$ python -q
>>> import numpy as np
>>> from numpy import linalg as LA
>>> np.set_printoptions(suppress=True, linewidth=120)
>>> def rnd(a):
...     return np.round(a, 4) + 0
... 
>>> rng = np.random.default_rng(689)
>>> J = np.triu(rng.random((3, 3)) < 0.8, 1).astype(int)
>>> J = J + J.T
>>> J
array([[0, 1, 1],
       [1, 0, 0],
       [1, 0, 0]])
>>> Y = J + rng.integers(-2, 3, (3, 2)) @ rng.integers(-2, 3, (2, 3))
>>> Y
array([[ 0,  3, -1],
       [ 1, -4,  4],
       [-1,  0,  1]])
>>> Y - J
array([[ 0,  2, -2],
       [ 0, -4,  4],
       [-2,  0,  1]])
>>> rnd(LA.svd(Y - J, compute_uv=False))
array([6.3689, 2.1066, 0.    ])
>>> def softmax(z):
...     e = np.exp(z - z.max(axis=-1, keepdims=True))
...     return e / e.sum(axis=-1, keepdims=True)
... 
>>> rnd(softmax(10 * Y[2]))
array([0., 0., 1.])
>>> rnd(softmax(Y[2] + -2))
array([0.09  , 0.2447, 0.6652])
>>> rnd(softmax(Y).sum(axis=1))
array([1., 1., 1.])
>>> rnd(softmax(Y[2]))
array([0.09  , 0.2447, 0.6652])
>>> att = Y @ Y.T / np.sqrt(3)
>>> rnd(softmax(att + np.triu(np.full(att.shape, -np.inf), 1)))
array([[1.    , 0.    , 0.    ],
       [0.    , 1.    , 0.    ],
       [0.0598, 0.6022, 0.338 ]])
>>> rnd(softmax(att)[2] @ Y)
array([ 0.2641, -2.2292,  2.6868])
>>> rnd(softmax(att))
array([[0.9983, 0.    , 0.0017],
       [0.    , 1.    , 0.    ],
       [0.0598, 0.6022, 0.338 ]])
>>> left, sig, Vt = LA.svd(J)
>>> rnd(sig)
array([1.4142, 1.4142, 0.    ])
>>> Y = left[:, :2] @ np.diag(sig[:2]) @ Vt[:2]
>>> rnd(np.abs(J - Y).max())
np.float64(0.0)
>>> rnd(LA.norm(J - Y, 2)), rnd(sig[2])
(np.float64(0.0), np.float64(0.0))
>>> rnd(Y)
array([[0., 1., 1.],
       [1., 0., 0.],
       [1., 0., 0.]])
>>> lab = rng.permutation(3)
>>> lab
array([0, 2, 1])
>>> Y = J[lab][:, lab]
>>> rnd(LA.det(Y)), rnd(LA.det(J[lab]))
(np.float64(0.0), np.float64(0.0))
>>> rk = LA.matrix_rank(J)
>>> rk
np.int64(2)
>>> ns = LA.svd(J)[2][rk:].T
>>> LA.matrix_rank(J.T @ J), LA.matrix_rank(J @ J.T)
(np.int64(2), np.int64(2))
>>> [int(LA.matrix_rank(J[:i])) for i in range(1, len(J) + 1)]
[1, 2, 2]
>>> [int(LA.matrix_rank(J[:, :j + 1])) for j in range(3)]
[1, 2, 2]
>>> rnd(ns @ ns.T)
array([[ 0. ,  0. ,  0. ],
       [ 0. ,  0.5, -0.5],
       [ 0. , -0.5,  0.5]])
>>> np.allclose(J @ ns, 0)
True
>>> rnd(J @ ns)
array([[0.],
       [0.],
       [0.]])
>>> m1 = np.loadtxt("test14.csv", delimiter=",")
>>> m1
array([[  4.4755, -17.3961,   8.7946],
       [ 15.9699,  -3.4063,  11.5482],
       [ 16.4724,   9.1738,  -6.6709],
       [ 13.0555,   4.6588,  14.417 ],
       [  0.3636, -18.0117,  -8.6859],
       [  8.8614,   6.9888,  16.5116],
       [ 18.9902,   2.283 ,   5.8446],
       [  1.8916,   1.8861,  19.8208],
       [ -0.9626,  19.9286,   1.3867],
       [-10.3293,   8.1069, -15.0859],
       [  6.6782,  -7.5412,  17.2781],
       [  9.987 , -15.7406,  -7.2454],
       [-15.345 ,  -9.5649,  -8.5465]])
>>> rnd(softmax(10 * m1[11]))
array([1., 0., 0.])
>>> rnd(softmax(m1).sum(axis=1))
array([1., 1., 1., 1., 1., 1., 1., 1., 1., 1., 1., 1., 1.])
>>> rnd(softmax(m1[11] + -2))
array([1., 0., 0.])
>>> rnd(softmax(m1[11]))
array([1., 0., 0.])
>>> att = m1 @ m1.T / np.sqrt(3)
>>> softmax(att).round(6).argmax(axis=1)
array([ 0,  1,  2,  3,  4,  5,  6,  7,  8,  9, 10, 11, 12])
>>> q, V = LA.qr(m1[:, :1])[0], LA.qr(m1[:, 1:])[0]
>>> sig = LA.svd(q.T @ V, compute_uv=False)
>>> (sig > 0.9).sum()
np.int64(0)
>>> rnd(np.degrees(np.arccos(sig.clip(0, 1))))
array([58.4689])
>>> Y = np.c_[m1[:, :1] @ np.array([[3]]), np.array([3, 2, 3, -1, -1, -2, 0, -2, -1, -1, 2, 2, 2])]
>>> rnd(Y)
array([[ 13.4265,   3.    ],
       [ 47.9097,   2.    ],
       [ 49.4172,   3.    ],
       [ 39.1665,  -1.    ],
       [  1.0908,  -1.    ],
       [ 26.5842,  -2.    ],
       [ 56.9706,   0.    ],
       [  5.6748,  -2.    ],
       [ -2.8878,  -1.    ],
       [-30.9879,  -1.    ],
       [ 20.0346,   2.    ],
       [ 29.961 ,   2.    ],
       [-46.035 ,   2.    ]])
>>> rnd(LA.lstsq(m1, Y[:, 0])[0])
array([3., 0., 0.])
>>> LA.matrix_rank(Y)
np.int64(2)
>>> rnd(LA.norm(Y - m1 @ LA.lstsq(m1, Y)[0], axis=0))
array([0.    , 5.4105])
>>> M = np.load("a.npy")
>>> rnd(M)
array([[-0.2852, -0.4263, -0.8053, -0.2975],
       [ 0.5387, -0.1311,  0.1789, -0.8128],
       [-0.0317,  0.8946, -0.3711, -0.247 ],
       [ 0.7922, -0.0285, -0.4264,  0.4357]])
>>> # columns are unit length and at right angles
>>> left, sig, Vt = LA.svd(M, full_matrices=False)
>>> (sig > 1e-8).sum()
np.int64(4)
>>> rnd(left.T @ M @ Vt.T)
array([[1., 0., 0., 0.],
       [0., 1., 0., 0.],
       [0., 0., 1., 0.],
       [0., 0., 0., 1.]])
>>> left.shape, sig.shape, Vt.shape
((4, 4), (4,), (4, 4))
>>> rnd(sig)
array([1., 1., 1., 1.])
>>> rnd(np.cumsum(sig ** 2) / np.sum(sig ** 2))
array([0.25, 0.5 , 0.75, 1.  ])
>>> rnd(Vt @ Vt.T)
array([[1., 0., 0., 0.],
       [0., 1., 0., 0.],
       [0., 0., 1., 0.],
       [0., 0., 0., 1.]])
>>> rnd(np.sqrt((sig ** 2).sum())), rnd(LA.norm(M))
(np.float64(2.0), np.float64(2.0))
>>> Y = np.array([[8], [7], [4], [3]])
>>> basis = np.array([[-2, 0, 0]])
>>> X = Y @ basis
>>> X
array([[-16,   0,   0],
       [-14,   0,   0],
       [ -8,   0,   0],
       [ -6,   0,   0]])
>>> Y = X + rng.integers(-2, 3, (4, 1)) @ rng.integers(-2, 3, (1, 3))
>>> Y
array([[-17,   0,   0],
       [-14,   0,   0],
       [ -8,   0,   0],
       [ -5,   0,   0]])
>>> Y - X
array([[-1,  0,  0],
       [ 0,  0,  0],
       [ 0,  0,  0],
       [ 1,  0,  0]])
>>> np.abs(Y - X).sum(axis=1)
array([1, 0, 0, 1])
>>> rnd(LA.svd(Y - X, compute_uv=False))
array([1.4142, 0.    , 0.    ])
>>> left, sig, Vt = LA.svd(X, full_matrices=False)
>>> np.cumsum(sig ** 2) / np.sum(sig ** 2)
array([1., 1., 1.])
>>> rnd(left.T @ X @ Vt.T)
array([[23.4947,  0.    ,  0.    ],
       [ 0.    ,  0.    ,  0.    ],
       [ 0.    ,  0.    ,  0.    ]])
>>> np.abs(Vt[0])
array([1., 0., 0.])
>>> np.abs(left[:, 0]).round(6).argmax()
np.int64(0)
>>> rk = LA.matrix_rank(X)
>>> rk
np.int64(1)
>>> ns = LA.svd(X)[2][rk:].T
>>> X @ ns
array([[0., 0.],
       [0., 0.],
       [0., 0.],
       [0., 0.]])
>>> [int(LA.matrix_rank(np.delete(X, i, axis=0))) for i in range(4)]
[1, 1, 1, 1]
>>> [int(LA.matrix_rank(X[:i])) for i in range(1, len(X) + 1)]
[1, 1, 1, 1]
>>> [int(LA.matrix_rank(X[:, :j + 1])) for j in range(3)]
[1, 1, 1]
>>> ns.shape
(3, 2)
>>> X[:, 1] @ X[:, 0]
np.int64(0)
>>> X.T @ X
array([[552,   0,   0],
       [  0,   0,   0],
       [  0,   0,   0]])
>>> mat = np.load("x.npy")
>>> mat
array([[ 3,  0,  0,  0],
       [-1,  1,  0,  0],
       [ 0,  2,  2,  0],
       [-1, -2,  1,  2]])
>>> # triangular
>>> x0 = np.array([0, -8, 8, 8])
>>> a = np.maximum(mat @ x0, 0)
>>> mat.T @ a
array([-40, -80,  40,  80])
>>> np.maximum(mat @ (3 * x0), 0)
array([  0,   0,   0, 120])
>>> Y = mat / LA.norm(mat, axis=1, keepdims=True)
>>> G = Y @ Y.T
>>> rnd(G[0])
array([ 1.    , -0.7071,  0.    , -0.3162])
>>> np.degrees(np.arccos(np.clip(G[0, 2], -1, 1)))
np.float64(90.0)
>>> LA.matrix_rank(mat - mat[0, 0] * np.eye(4))
np.int64(3)
>>> [int(LA.matrix_rank(LA.matrix_power(mat, p))) for p in range(1, 5)]
[4, 4, 4, 4]
>>> mat @ mat
array([[ 9,  0,  0,  0],
       [-4,  1,  0,  0],
       [-2,  6,  4,  0],
       [-3, -4,  4,  4]])
>>> np.prod(np.diag(mat)), rnd(LA.det(mat))
(np.int64(12), np.float64(12.0))
>>> evals, V = LA.eig(mat)
>>> evals
array([2., 2., 1., 3.])
>>> rnd(np.sort(LA.eigvals(LA.inv(mat))))
array([0.3333, 0.5   , 0.5   , 1.    ])
>>> lab = rng.permutation(4)
>>> lab
array([1, 2, 0, 3])
>>> Y = mat[lab][:, lab]
>>> rnd(np.sort(np.abs(LA.eigvals(Y))))
array([1., 2., 2., 3.])
>>> np.trace(Y)
np.int64(8)
>>> rnd(LA.det(Y)), rnd(LA.det(mat[lab]))
(np.float64(12.0), np.float64(12.0))
>>> np.diag(Y)
array([1, 2, 3, 2])
>>> A = np.array([[0, 2, 0, 0], [1, 0, 0, 0], [0, 0, 0, 2], [0, 0, 1, 0]])
>>> # 2 groups of indices that never mix
>>> x0 = np.array([-4, -4, 1])
>>> a = np.maximum(X @ x0, 0)
>>> X * (a > 1e-9)[:, None]
array([[-16,   0,   0],
       [-14,   0,   0],
       [ -8,   0,   0],
       [ -6,   0,   0]])
>>> a
array([64, 56, 32, 24])
>>> X.T @ a
array([-2208,     0,     0])
>>> np.flatnonzero(a > 1e-9)
array([0, 1, 2, 3])
>>> np.tanh(X @ x0)
array([1., 1., 1., 1.])
>>> lab = rng.permutation(4)
>>> Y = A[:, lab] * rng.choice([-1, 1], 4)
>>> Y
array([[ 2,  0,  0,  0],
       [ 0,  1,  0,  0],
       [ 0,  0,  0,  2],
       [ 0,  0, -1,  0]])
>>> left, _, Vt = LA.svd(A.T @ Y)
>>> left @ Vt
array([[ 0.,  1.,  0.,  0.],
       [ 1.,  0.,  0.,  0.],
       [ 0.,  0., -1.,  0.],
       [ 0.,  0.,  0.,  1.]])
>>> lab = rng.permutation(4)
>>> lab
array([2, 3, 0, 1])
>>> Y = A[lab][:, lab]
>>> np.diag(Y)
array([0, 0, 0, 0])
>>> np.trace(Y)
np.int64(0)
>>> np.allclose(Y, A)
True
>>> rnd(LA.det(Y)), rnd(LA.det(A[lab]))
(np.float64(4.0), np.float64(4.0))
>>> rnd(LA.det(A))
np.float64(4.0)
>>> np.trace(A)
np.int64(0)
>>> LA.matrix_power(A, 3)
array([[0, 4, 0, 0],
       [2, 0, 0, 0],
       [0, 0, 0, 4],
       [0, 0, 2, 0]])
>>> (A - A.T) / 2
array([[ 0. ,  0.5,  0. ,  0. ],
       [-0.5,  0. ,  0. ,  0. ],
       [ 0. ,  0. ,  0. ,  0.5],
       [ 0. ,  0. , -0.5,  0. ]])
>>> A @ A
array([[2, 0, 0, 0],
       [0, 2, 0, 0],
       [0, 0, 2, 0],
       [0, 0, 0, 2]])
>>> q, Rm = LA.qr(A)
>>> abs(Rm[0, 0]), rnd(LA.norm(A[:, 0]))
(np.float64(1.0), np.float64(1.0))
>>> q @ Rm
array([[0., 2., 0., 0.],
       [1., 0., 0., 0.],
       [0., 0., 0., 2.],
       [0., 0., 1., 0.]])
>>> np.trace(q @ q.T)
np.float64(4.0)
>>> np.abs(np.diag(Rm))
array([1., 2., 1., 2.])
>>> data = np.array([[8, 2, -2, 2], [2, 6, 2, 3], [-2, 2, 9, 8], [2, 3, 8, 9]])
>>> left, sig, Vt = LA.svd(data)
>>> rnd(sig)
array([18.0791,  9.8109,  4.11  ,  0.    ])
>>> Y = left[:, :3] @ np.diag(sig[:3]) @ Vt[:3]
>>> LA.matrix_rank(Y)
np.int64(3)
>>> rnd(LA.norm(data - Y) / LA.norm(data))
np.float64(0.0)
>>> F = np.loadtxt("case19.csv", delimiter=",")
>>> F
array([[4., 0., 0.],
       [0., 4., 3.],
       [0., 3., 4.]])
>>> lab = rng.permutation(3)
>>> Y = F[:, lab] * rng.choice([-1, 1], 3)
>>> Y
array([[-0.,  4.,  0.],
       [-3.,  0.,  4.],
       [-4.,  0.,  3.]])
>>> left, _, Vt = LA.svd(F.T @ Y)
>>> lab
array([2, 0, 1])
>>> rnd(LA.lstsq(F, Y)[0])
array([[ 0.,  1.,  0.],
       [ 0.,  0.,  1.],
       [-1.,  0.,  0.]])
>>> rnd(softmax(F[1]))
array([0.0132, 0.7214, 0.2654])
>>> rnd(softmax(F).sum(axis=1))
array([1., 1., 1.])
>>> att = F @ F.T / np.sqrt(3)
>>> rnd(softmax(att)[1] @ F)
array([0.    , 3.6405, 3.3595])
>>> rnd(softmax(att + np.triu(np.full(att.shape, -np.inf), 1)))
array([[1.    , 0.    , 0.    ],
       [0.    , 1.    , 0.    ],
       [0.    , 0.3595, 0.6405]])
>>> rnd(softmax(att))
array([[0.9998, 0.0001, 0.0001],
       [0.    , 0.6405, 0.3595],
       [0.    , 0.3595, 0.6405]])
>>> softmax(att).round(6).argmax(axis=1)
array([0, 1, 2])
